>>> import numpy as np
>>> np.set_printoptions(precision=3, suppress=True, linewidth=140)
>>> K = np.loadtxt("dump.csv", delimiter=",")
>>> print(K)
[[-36.376 -36.49  -19.146 -15.261]
 [-32.261 -32.663 -16.987 -13.401]
 [-18.477 -19.826  -9.831  -7.364]
 [ -8.953 -10.85   -4.982  -3.477]
 [ -2.685  -4.602  -1.838  -1.205]
 [ -2.041  -3.88   -1.509  -0.996]
 [ -1.944  -3.768  -1.459  -0.965]
 [ -0.731  -2.145  -0.786  -0.576]
 [  0.171   0.765   0.324   0.343]
 [  2.002   5.091   2.53    2.884]
 [  8.168  14.668   7.965   9.091]
 [ 22.015  32.877  18.662  21.022]
 [ 24.181  35.588  20.269  22.794]
 [ 40.403  55.34   32.024  35.672]]
>>> x = np.array([0, 1, 1, 2])
>>> a = np.maximum(K @ x, 0)
>>> print(np.flatnonzero(a > 1e-9))
[ 8  9 10 11 12 13]
>>> print(np.tanh(K @ x))
[-1.    -1.    -1.    -1.    -1.    -1.    -1.    -0.999  0.944  1.     1.     1.     1.     1.   ]
>>> G = K.T @ K
>>> print((K @ K.T).shape)
(14, 14)
>>> print(np.round(np.linalg.svd(K, compute_uv=False) ** 2, 3) + 0)
[19361.775   263.828    11.09      0.   ]
>>> print(np.linalg.matrix_rank(G))
3
>>> print(np.round(np.linalg.eigvalsh(G)[::-1], 3) + 0)
[19361.775   263.828    11.09      0.   ]
>>> def softmax(z):
...     e = np.exp(z - z.max(axis=-1, keepdims=True))
...     return e / e.sum(axis=-1, keepdims=True)
... 
>>> print(np.round(softmax(K[2] + -2), 3) + 0)
[0.    0.    0.078 0.922]
>>> print(np.round(softmax(K[2]), 3) + 0)
[0.    0.    0.078 0.922]
>>> scores = K @ K.T / np.sqrt(4)
>>> print(softmax(scores)[2] @ K)
[-36.376 -36.49  -19.146 -15.261]
>>> print(K.reshape(2, -1))
[[-36.376 -36.49  -19.146 -15.261 -32.261 -32.663 -16.987 -13.401 -18.477 -19.826  -9.831  -7.364  -8.953 -10.85   -4.982  -3.477  -2.685
   -4.602  -1.838  -1.205  -2.041  -3.88   -1.509  -0.996  -1.944  -3.768  -1.459  -0.965]
 [ -0.731  -2.145  -0.786  -0.576   0.171   0.765   0.324   0.343   2.002   5.091   2.53    2.884   8.168  14.668   7.965   9.091  22.015
   32.877  18.662  21.022  24.181  35.588  20.269  22.794  40.403  55.34   32.024  35.672]]
>>> print(K.reshape(-1, 2))
[[-36.376 -36.49 ]
 [-19.146 -15.261]
 [-32.261 -32.663]
 [-16.987 -13.401]
 [-18.477 -19.826]
 [ -9.831  -7.364]
 [ -8.953 -10.85 ]
 [ -4.982  -3.477]
 [ -2.685  -4.602]
 [ -1.838  -1.205]
 [ -2.041  -3.88 ]
 [ -1.509  -0.996]
 [ -1.944  -3.768]
 [ -1.459  -0.965]
 [ -0.731  -2.145]
 [ -0.786  -0.576]
 [  0.171   0.765]
 [  0.324   0.343]
 [  2.002   5.091]
 [  2.53    2.884]
 [  8.168  14.668]
 [  7.965   9.091]
 [ 22.015  32.877]
 [ 18.662  21.022]
 [ 24.181  35.588]
 [ 20.269  22.794]
 [ 40.403  55.34 ]
 [ 32.024  35.672]]
>>> print(K.ravel(order="F"))
[-36.376 -32.261 -18.477  -8.953  -2.685  -2.041  -1.944  -0.731   0.171   2.002   8.168  22.015  24.181  40.403 -36.49  -32.663 -19.826
 -10.85   -4.602  -3.88   -3.768  -2.145   0.765   5.091  14.668  32.877  35.588  55.34  -19.146 -16.987  -9.831  -4.982  -1.838  -1.509
  -1.459  -0.786   0.324   2.53    7.965  18.662  20.269  32.024 -15.261 -13.401  -7.364  -3.477  -1.205  -0.996  -0.965  -0.576   0.343
   2.884   9.091  21.022  22.794  35.672]
>>> t3 = K.reshape(14, 2, -1)
>>> print(t3[:, 0])
[[-36.376 -36.49 ]
 [-32.261 -32.663]
 [-18.477 -19.826]
 [ -8.953 -10.85 ]
 [ -2.685  -4.602]
 [ -2.041  -3.88 ]
 [ -1.944  -3.768]
 [ -0.731  -2.145]
 [  0.171   0.765]
 [  2.002   5.091]
 [  8.168  14.668]
 [ 22.015  32.877]
 [ 24.181  35.588]
 [ 40.403  55.34 ]]
>>> print(np.swapaxes(t3, 1, 2)[4])
[[-2.685 -1.838]
 [-4.602 -1.205]]
>>> print(np.einsum("ihd,jhd->hij", t3, t3).shape)
(2, 14, 14)
>>> F = np.load("w.npy")
>>> print(F)
[[ 2  1  0 -2]
 [ 0  3  3 -3]
 [ 0  0  0  0]
 [ 0  0  0  3]]
>>> t = np.radians(174)
>>> R = np.eye(4)
>>> R[0, 0] = R[2, 2] = np.cos(t)
>>> R[0, 2], R[2, 0] = -np.sin(t), np.sin(t)
>>> print(R)
[[-0.995  0.    -0.105  0.   ]
 [ 0.     1.     0.     0.   ]
 [ 0.105  0.    -0.995  0.   ]
 [ 0.     0.     0.     1.   ]]
>>> A2 = F @ R.T
>>> print(np.abs(A2 - F).max(axis=0))
[3.989 0.    5.984 0.   ]
>>> print(np.linalg.svd(F, compute_uv=False), np.round(np.linalg.svd(A2, compute_uv=False), 3) + 0)
[5.922 2.632 1.732 0.   ] [5.922 2.632 1.732 0.   ]
>>> print(np.allclose(np.linalg.norm(F, axis=1), np.linalg.norm(A2, axis=1)))
True
